>>> import numpy as np
>>> import numpy.linalg as la
>>> np.set_printoptions(suppress=True, linewidth=100)
>>> K = np.load("a.npy")
>>> K
array([[ 3,  3,  2],
       [ 4,  7,  4],
       [ 9,  8,  8],
       [14, 11, 12],
       [14, 16, 16],
       [16, 21, 20],
       [19, 21, 25],
       [20, 22, 28],
       [24, 26, 31],
       [25, 28, 32],
       [30, 32, 33],
       [30, 32, 33],
       [35, 34, 33]])
>>> U, sv, Vh = la.svd(K)
>>> np.argmax(sv[:-1] / (sv[1:] + 1e-6)) + 1
np.int64(1)
>>> sv.round(2)
array([140.47,   7.9 ,   4.47])
>>> Y = U[:, :1] @ np.diag(sv[:1]) @ Vh[:1]
>>> la.matrix_rank(Y)
np.int64(1)
>>> round(la.norm(K - Y) / la.norm(K), 2)
np.float64(0.06)
>>> x = np.array([5, 2, 5])
>>> target = K @ x
>>> np.round(la.lstsq(K, target)[0], 2)
array([5., 2., 5.])
>>> target
array([ 31,  54, 101, 152, 182, 222, 262, 284, 327, 341, 379, 379, 408])
>>> np.round(la.solve(K.T @ K, K.T @ target), 2)
array([5., 2., 5.])
>>> np.round(la.pinv(K) @ K, 2) + 0
array([[1., 0., 0.],
       [0., 1., 0.],
       [0., 0., 1.]])
>>> rng = np.random.default_rng(177995)
>>> target = target + 0.02 * rng.normal(size=13)
>>> target.round(2)
array([ 30.98,  53.95, 101.01, 151.97, 182.03, 222.04, 262.01, 283.99, 327.  , 341.01, 378.98,
       379.03, 408.  ])
>>> coef, *_ = la.lstsq(K, target)
>>> [round(float(la.norm(la.solve(K.T @ K + lam * np.eye(3), K.T @ target))), 2) for lam in (0, 1, 10, 100)]
[7.35, 7.31, 7.11, 6.9]
>>> np.round(la.norm(target - K @ coef), 2)
np.float64(0.08)
